$ python3 -q
>>> import numpy as np
>>> import numpy.linalg as la
>>> np.set_printoptions(precision=3, suppress=True, linewidth=200)
>>> feats = np.array([[0.0, -1.5, 0.0, 0.06],
...     [0.0, 0.25, 0.0, -0.01],
...     [0.0, 2.0, 0.0, -0.08]])
>>> r = la.matrix_rank(feats)
>>> print(r)
1
>>> null = la.svd(feats)[2][r:].T
>>> print([int(la.matrix_rank(feats[:, :j + 1])) for j in range(4)])
[0, 1, 1, 1]
>>> print([int(la.matrix_rank(np.delete(feats, i, axis=0))) for i in range(3)])
[1, 1, 1]
>>> print(la.matrix_rank(feats.T @ feats), la.matrix_rank(feats @ feats.T))
1 1
>>> M = np.load("mat.npy")
>>> print(M)
[[0 0 0 1]
 [0 1 0 0]
 [1 0 0 0]
 [0 0 1 0]]
>>> hat = np.triu(np.array([[2, 2, -1, -2], [2, 2, -2, 0], [-2, -2, 1, 0], [-2, 2, 0, 1]]), 1) + np.eye(4)
>>> B = hat @ M @ la.inv(hat)
>>> print(hat @ M - M @ hat)
[[-1.  2. -2.  0.]
 [-2.  0.  2.  0.]
 [ 0. -2.  1.  2.]
 [ 0.  0.  0.  0.]]
>>> print(B)
[[-1.  4.  5. -1.]
 [-2.  5.  8. -4.]
 [ 1. -2. -3.  2.]
 [ 0.  0.  1.  0.]]
>>> def softmax(z):
...     e = np.exp(z - z.max(axis=-1, keepdims=True))
...     return e / e.sum(axis=-1, keepdims=True)
... 
>>> print(softmax(B).sum(axis=1))
[1. 1. 1. 1.]
>>> scores = B @ B.T / np.sqrt(4)
>>> print(np.round(softmax(scores), 3) + 0)
[[0.    1.    0.    0.   ]
 [0.    1.    0.    0.   ]
 [0.    0.    1.    0.   ]
 [0.177 0.795 0.003 0.024]]
>>> A = np.array([[0.0, 0.0, 0.0, 0.0, 0.0, 1.0],
...     [0.0, 0.0, 0.0, 0.0, 0.0, -1.0],
...     [0.0, 0.0, 0.0, 0.0, 0.0, -3.0],
...     [0.0, 0.0, 0.0, 0.0, 0.0, -1.0],
...     [0.0, 0.0, 0.0, 0.0, 0.0, 1.0],
...     [1.0, -1.0, -3.0, -1.0, 1.0, 0.0]])
>>> print(np.all(la.eigvalsh(A) > 0))
False
>>> print(np.round(softmax(10 * A[4]), 3) + 0)
[0. 0. 0. 0. 0. 1.]
>>> print(softmax(A[4] + 4))
[0.13  0.13  0.13  0.13  0.13  0.352]
>>> print(softmax(A).sum(axis=1))
[1. 1. 1. 1. 1. 1.]
>>> scores = A @ A.T / np.sqrt(6)
>>> print(softmax(scores)[4] @ A)
[ 0.178 -0.178 -0.533 -0.178  0.178  0.142]
>>> print(softmax(scores).round(6).argmax(axis=1))
[0 2 2 2 0 5]
>>> print(la.cond(A) > 100)
True
>>> K = np.diag(20 * np.array([-2, -2, 0, -2, -1, 0, 2])) + np.array([[3, 1, 8, 7, 5, 7, -1],
...     [9, -7, -1, -5, 5, -7, -5],
...     [-1, 3, 7, -7, -2, 8, -7],
...     [0, 8, -3, 0, 5, 1, -2],
...     [-5, 8, 2, -9, -9, 8, -1],
...     [-9, -5, -5, 6, 7, 7, 3],
...     [2, 6, 8, -8, -8, -6, -2]])
>>> print(K)
[[-37   1   8   7   5   7  -1]
 [  9 -47  -1  -5   5  -7  -5]
 [ -1   3   7  -7  -2   8  -7]
 [  0   8  -3 -40   5   1  -2]
 [ -5   8   2  -9 -29   8  -1]
 [ -9  -5  -5   6   7   7   3]
 [  2   6   8  -8  -8  -6  38]]
>>> rng = np.random.default_rng(17)
>>> idx = rng.permutation(7)
>>> print(idx)
[1 0 4 2 6 5 3]
>>> B = K[idx][:, idx]
>>> print(np.diag(B))
[-47 -37 -29   7  38   7 -40]
>>> print(np.sort(np.abs(la.eigvals(B))))
[10.932 10.932 31.814 31.814 35.18  45.749 45.749]
>>> print(np.trace(B))
-101
>>> print(round(la.norm(K) ** 2 / la.norm(K, 2) ** 2, 3))
2.992
>>> print(K[6] @ K[3])
222
>>> f = np.array([2, 1])
>>> print(np.convolve(K[0], f))
[-74 -35  17  22  17  19   5  -1]
>>> print(np.polyval(f, K[0]))
[-73   3  17  15  11  15  -1]
>>> print(np.cross(K[0, :3], K[6, :3]))
[ -40  312 -224]
>>> arr = np.loadtxt("m.csv", delimiter=",")
>>> print(arr)
[[0. 0. 1. 0. 0. 0.]
 [0. 0. 0. 1. 0. 1.]
 [1. 0. 0. 0. 0. 0.]
 [0. 1. 0. 0. 0. 0.]
 [0. 0. 0. 0. 0. 0.]
 [0. 1. 0. 0. 0. 0.]]
>>> x0 = np.array([-1, -3, -2, 2, 2, 1])
>>> print((arr @ x0).argmax())
1
>>> U, s, vt = la.svd(arr)
>>> print(s.round(3) + 0)
[1.414 1.414 1.    1.    0.    0.   ]
>>> B = U[:, :4] @ np.diag(s[:4]) @ vt[:4]
>>> print(np.round(la.norm(arr - B, 2), 3), round(s[4], 3))
0.0 0.0
>>> print(la.matrix_rank(arr, rtol=0.05))
4
>>> W0 = -1 * np.eye(4) + np.eye(4, k=1)
>>> print(W0)
[[-1.  1.  0.  0.]
 [ 0. -1.  1.  0.]
 [ 0.  0. -1.  1.]
 [ 0.  0.  0. -1.]]
>>> O = W0.astype(float).copy()
>>> for j in range(4):
...     O[:, j] -= O[:, :j] @ (O[:, :j].T @ O[:, j])
...     O[:, j] /= la.norm(O[:, j])
... 
>>> print(O.T @ O)
[[1. 0. 0. 0.]
 [0. 1. 0. 0.]
 [0. 0. 1. 0.]
 [0. 0. 0. 1.]]
>>> print(O)
[[-1.  0.  0.  0.]
 [ 0. -1.  0.  0.]
 [ 0.  0. -1.  0.]
 [ 0.  0.  0. -1.]]
